>>> import numpy as np
>>> np.set_printoptions(precision=2, suppress=True, linewidth=200)
>>> tidy = lambda a: np.round(a, 2) + 0
>>> rng = np.random.default_rng(959)
>>> z = rng.integers(0, 2, 2)
>>> J = (z[:, None] == z) * -3 + np.eye(2)
>>> J
array([[-2.,  0.],
       [ 0., -2.]])
>>> # triangular: eigenvalues sit on the diagonal
>>> vals, vecs = np.linalg.eigh(J)
>>> x0 = np.array([1, -8])
>>> tidy(np.linalg.eigvalsh(J[1:, 1:]))
array([-2.])
>>> x0 @ J @ x0 / (x0 @ x0), vals[0], vals[-1]
(np.float64(-2.0), np.float64(-2.0), np.float64(-2.0))
>>> x0 @ J @ x0
np.float64(-130.0)
>>> vecs * np.maximum(vals, 0) @ vecs.T
array([[0., 0.],
       [0., 0.]])
>>> print(tidy(np.linalg.norm(J, 1)), tidy(np.linalg.norm(J, np.inf)))
2.0 2.0
>>> tidy(np.linalg.norm(J, 2))
np.float64(2.0)
>>> J[0] @ J[1]
np.float64(0.0)
>>> np.linalg.norm(J, axis=1).argmax()
np.int64(0)
>>> tidy(np.linalg.norm(J, axis=1))
array([2., 2.])
>>> out = np.array([[-1, 2, -4], [0, 2, 4]])
>>> np.vstack([J, out.T]).shape
(5, 2)
>>> np.linalg.matrix_rank(J @ out)
np.int64(2)
>>> np.einsum("ik,kj->ji", J, out)
array([[ 2.,  0.],
       [-4., -4.],
       [ 8., -8.]])
>>> tidy(np.linalg.det(J[::-1]))
np.float64(-4.0)
>>> tidy(np.linalg.det(2 * J)), tidy(np.linalg.det(J))
(np.float64(16.0), np.float64(4.0))
>>> np.einsum("ij,ji->", J, J)
np.float64(8.0)
>>> F = np.load("layer18.npy")
>>> print(tidy(F))
[[ 1.95 -0.94 -0.9  -1.88]
 [ 0.32  0.2   2.77 -1.09]
 [ 0.81 -2.27  0.71  1.64]
 [-2.11 -1.71 -0.13 -1.27]]
>>> tidy(np.sort(np.abs(np.linalg.eigvals(F))))
array([3., 3., 3., 3.])
>>> tidy(np.abs(np.linalg.eigvals(F)).max())
np.float64(3.0)
>>> tidy((F + F.T) / 2)
array([[ 1.95, -0.31, -0.04, -1.99],
       [-0.31,  0.2 ,  0.25, -1.4 ],
       [-0.04,  0.25,  0.71,  0.75],
       [-1.99, -1.4 ,  0.75, -1.27]])
>>> tidy((F - F.T) / 2)
array([[ 0.  , -0.63, -0.85,  0.12],
       [ 0.63,  0.  ,  2.52,  0.31],
       [ 0.85, -2.52,  0.  ,  0.88],
       [-0.12, -0.31, -0.88,  0.  ]])
>>> W1 = np.array([[-1, 0, -2, 1, 1, 2],
...     [1, 0, 1, 0, 2, -1],
...     [0, 0, 2, 1, 0, 0],
...     [0, 1, 1, -2, 2, -2]])
>>> beta = np.array([-3, 2, -2, -3, 3, -3])
>>> hid = np.maximum(F @ W1 + beta, 0)
>>> print(tidy(hid))
[[0.   0.12 0.   1.8  0.   5.59]
 [0.   0.91 2.   2.27 1.55 0.  ]
 [0.   3.64 0.   0.   2.55 0.  ]
 [0.   0.73 0.   0.   0.   0.  ]]
>>> (hid > 0).mean(axis=0)
array([0.  , 1.  , 0.25, 0.5 , 0.5 , 0.25])
>>> (hid > 0).astype(int)
array([[0, 1, 0, 1, 0, 1],
       [0, 1, 1, 1, 1, 0],
       [0, 1, 0, 0, 1, 0],
       [0, 1, 0, 0, 0, 0]])
>>> np.linalg.matrix_rank(hid)
np.int64(4)
>>> basis = np.array([[-2, -1], [1, 0], [1, -2], [2, 1], [-3, -3], [-2, -3]])
>>> W1 @ basis
array([[-5, -3],
       [-5, -6],
       [ 4, -3],
       [-4, -4]])
>>> O, R = np.linalg.qr(F)
>>> tidy(O.T @ O)
array([[1., 0., 0., 0.],
       [0., 1., 0., 0.],
       [0., 0., 1., 0.],
       [0., 0., 0., 1.]])
>>> abs(R[0, 0]), tidy(np.linalg.norm(F[:, 0]))
(np.float64(3.0), np.float64(3.0))
>>> vals, vecs = np.linalg.eig(J)
>>> J @ vecs[:, 0] - vals[0] * vecs[:, 0]
array([0., 0.])
>>> A = np.load("arr.npy")
>>> A
array([[-2, -2, -2, -2],
       [-2, -4, -4, -4],
       [-2, -4, -6, -6],
       [-2, -4, -6, -8]])
>>> tidy(np.linalg.eigvalsh(A).min())
np.float64(-16.58)
>>> E = np.array([[0.1, 0.3, 0.0],
...     [0.5, 0.5, -1.0],
...     [-0.5, -1.1, 0.8],
...     [-1.3, -0.5, 0.7],
...     [1.1, -0.5, 0.6],
...     [0.9, -0.9, -0.3],
...     [-1.2, 1.2, 0.9],
...     [0.2, -0.4, 1.4],
...     [-0.5, 1.3, -0.5],
...     [0.9, 2.4, -1.1],
...     [1.2, -0.4, -0.8],
...     [0.4, 0.3, 0.7],
...     [1.5, -2.2, -0.5]])
>>> E[:, 1] = -2 * E[:, 2] + 0.1 * rng.normal(size=13)
>>> tidy(E)
array([[ 0.1 , -0.13,  0.  ],
       [ 0.5 ,  2.15, -1.  ],
       [-0.5 , -1.79,  0.8 ],
       [-1.3 , -1.36,  0.7 ],
       [ 1.1 , -1.22,  0.6 ],
       [ 0.9 ,  0.56, -0.3 ],
       [-1.2 , -1.9 ,  0.9 ],
       [ 0.2 , -2.86,  1.4 ],
       [-0.5 ,  1.06, -0.5 ],
       [ 0.9 ,  2.15, -1.1 ],
       [ 1.2 ,  1.58, -0.8 ],
       [ 0.4 , -1.25,  0.7 ],
       [ 1.5 ,  1.09, -0.5 ]])
>>> U, sigma, Vt = np.linalg.svd(E, full_matrices=False)
>>> print(tidy(U.T @ E @ Vt.T))
[[6.73 0.   0.  ]
 [0.   2.78 0.  ]
 [0.   0.   0.15]]
>>> tidy(sigma)
array([6.73, 2.78, 0.15])
>>> tidy(sigma / sigma[0])
array([1.  , 0.41, 0.02])
>>> print(U.shape, sigma.shape, Vt.shape)
(13, 3) (3,) (3, 3)
>>> tidy(np.abs(Vt[0]))
array([0.28, 0.86, 0.42])
>>> out = E / np.linalg.norm(E, axis=1, keepdims=True)
>>> gram = out @ out.T
>>> np.argwhere(np.triu(np.abs(gram) > 0.95, 1))
array([[ 1,  2],
       [ 1,  6],
       [ 1,  7],
       [ 1,  9],
       [ 2,  6],
       [ 2,  7],
       [ 2,  9],
       [ 3,  5],
       [ 3,  6],
       [ 3, 10],
       [ 3, 12],
       [ 4,  8],
       [ 5, 12],
       [ 6,  9],
       [ 6, 10],
       [ 7, 11],
       [ 8, 11],
       [ 9, 10],
       [10, 12]])
>>> d = np.linalg.norm(E[:, None] - E[None], axis=-1)
>>> np.unravel_index(d.round(6).argmax(), d.shape)
(np.int64(7), np.int64(9))
>>> (d + 1e9 * np.eye(13)).round(6).argmin(axis=1)
array([ 5,  9,  6,  6, 11, 12,  3,  2,  0,  1, 12,  4, 10])
>>> np.flatnonzero(d[9] < d.mean() / 2)
array([ 1,  9, 10])
>>> tidy(d[:5, :5])
array([[0.  , 2.52, 1.94, 1.99, 1.6 ],
       [2.52, 0.  , 4.44, 4.3 , 3.78],
       [1.94, 4.44, 0.  , 0.91, 1.71],
       [1.99, 4.3 , 0.91, 0.  , 2.41],
       [1.6 , 3.78, 1.71, 2.41, 0.  ]])
>>> d.shape
(13, 13)
>>> gram = np.cov(E, rowvar=False)
>>> np.argsort(-E.std(axis=0).round(6), kind="stable")
array([1, 0, 2])
>>> tidy(np.corrcoef(E.T))
array([[ 1.  ,  0.52, -0.52],
       [ 0.52,  1.  , -1.  ],
       [-0.52, -1.  ,  1.  ]])
>>> tidy(np.linalg.eigvalsh(gram)[::-1])
array([3.77, 0.55, 0.  ])
>>> tidy(np.corrcoef(E[:, 2], E[:, 0])[0, 1])
np.float64(-0.52)
>>> tidy(np.polyfit(E[:, 2], E[:, 0], 1))
array([-0.57,  0.29])
>>> z = E[:, 0] > np.median(E[:, 0])
>>> r0 = E[z].mean(axis=0) - E[~z].mean(axis=0)
>>> print(((E - E.mean(axis=0)) @ r0 > 0).astype(int))
[0 1 0 0 0 1 0 0 1 1 1 0 1]
>>> np.argsort(-np.abs(r0).round(6), kind="stable")
array([1, 0, 2])
>>> mat = np.load("data.npy")
>>> mat
array([[1.  , 0.5 , 0.25, 0.12],
       [0.5 , 1.  , 0.5 , 0.25],
       [0.25, 0.5 , 1.  , 0.5 ],
       [0.12, 0.25, 0.5 , 1.  ]])
>>> # symmetric, so the eigenvalues are real
>>> r0 = np.array([3, 3, 3, 0])
>>> out = mat + np.outer(r0, np.eye(4)[3])
>>> np.linalg.matrix_rank(out - mat)
np.int64(1)
>>> print(np.linalg.matrix_rank(np.linalg.inv(out) - np.linalg.inv(mat), tol=1e-8))
1
>>> print(tidy(np.linalg.det(out) / np.linalg.det(mat)), tidy(1 + np.linalg.solve(mat, r0)[3]))
-0.99 -0.99
>>> out
array([[1.  , 0.5 , 0.25, 3.12],
       [0.5 , 1.  , 0.5 , 3.25],
       [0.25, 0.5 , 1.  , 3.5 ],
       [0.12, 0.25, 0.5 , 1.  ]])
